% python3 -q
>>> import numpy as np
>>> from numpy import linalg as LA
>>> np.set_printoptions(suppress=True, linewidth=160)
>>> def tidy(a):
...     return np.round(a, 4) + 0
... 
>>> mat = np.load("test18.npy")
>>> mat
array([[  1.4792,   5.1908,   6.8321],
       [ -8.9121,   0.5771,   1.4978],
       [  1.868 ,   6.2368,   6.5202],
       [  8.4495, -10.2786,   7.033 ],
       [  8.6683,  -7.5399,   7.6218],
       [  8.8421, -11.7516,   8.4039],
       [  7.5533, -10.8562,   7.83  ],
       [ -1.0621,   5.9633,   7.1044],
       [  1.7519,   7.4251,   5.6092],
       [  9.7524, -10.1337,   6.2785],
       [ -8.3414,  -0.5334,   0.9133],
       [  7.7386,  -9.0494,   8.5068],
       [ -8.3651,   0.1614,   1.8728],
       [ -8.4028,  -1.3235,   0.0059],
       [  2.7262,   4.8813,   7.6677],
       [  2.7923,   5.4507,   5.1797],
       [  7.224 ,  -8.3366,   6.5959]])
>>> x0 = np.array([0, 3, 1])
>>> (mat @ x0).argmax()
np.int64(8)
>>> mat @ np.eye(3)[1]
array([  5.1908,   0.5771,   6.2368, -10.2786,  -7.5399, -11.7516, -10.8562,   5.9633,   7.4251, -10.1337,  -0.5334,  -9.0494,   0.1614,  -1.3235,   4.8813,
         5.4507,  -8.3366])
>>> cent = mat[[8, 9]].astype(float)
>>> for _ in range(7):
...     labels = LA.norm(mat[:, None] - cent, axis=-1).argmin(axis=1)
...     cent = np.array([mat[labels == j].mean(axis=0) for j in range(2)])
... 
>>> labels
array([0, 0, 0, 1, 1, 1, 1, 0, 0, 1, 0, 1, 0, 0, 0, 0, 1])
>>> np.bincount(labels)
array([10,  7])
>>> np.abs(cent[1] - cent[0]).argmax()
np.int64(1)
>>> tidy(cent)
array([[-2.4466,  3.403 ,  4.3203],
       [ 8.3183, -9.7066,  7.4671]])
>>> rng = np.random.default_rng(28)
>>> data = rng.normal(size=(25, 3)) + 3 * np.array([5, 4, -2])
>>> tidy(data)
array([[13.7932, 12.1314, -6.231 ],
       [14.4758, 12.2913, -5.0716],
       [14.9892, 10.8192, -5.5906],
       [14.5395, 12.9961, -6.336 ],
       [15.7051, 10.8376, -4.2886],
       [14.1952, 11.4256, -5.6468],
       [17.3407, 11.9345, -5.7841],
       [12.7586, 12.9165, -6.3094],
       [15.6869, 13.7398, -7.6624],
       [14.6629, 13.2162, -4.5987],
       [15.375 , 11.0106, -6.8118],
       [14.2508, 12.2184, -5.5067],
       [15.1769, 12.1522, -5.6419],
       [14.2105, 12.0301, -8.0089],
       [14.1562, 12.7593, -5.5123],
       [16.2817, 10.4013, -5.2286],
       [13.9485, 12.6795, -8.0268],
       [14.235 , 11.6302, -7.6843],
       [13.9504, 13.9405, -4.9775],
       [15.3595, 11.5806, -6.4937],
       [14.5141, 14.5238, -5.5197],
       [15.7471, 11.5922, -5.8962],
       [15.5809, 11.6851, -5.8124],
       [14.926 , 11.8839, -6.5804],
       [15.6177, 12.0459, -5.0152]])
>>> Xc = data - data.mean(axis=0)
>>> U, sv, VT = LA.svd(Xc, full_matrices=False)
>>> np.abs(VT[0]).argmax()
np.int64(1)
>>> tidy(sv ** 2 / (sv ** 2).sum())
array([0.4866, 0.3314, 0.182 ])
>>> np.abs(U[:, 0]).argmax()
np.int64(15)
>>> np.searchsorted(np.cumsum(sv ** 2) / (sv ** 2).sum(), 0.9) + 1
np.int64(3)
>>> tidy(sv)
array([5.868 , 4.8427, 3.5893])
>>> tidy(np.abs(VT[-1]))
array([0.7607, 0.6089, 0.2248])
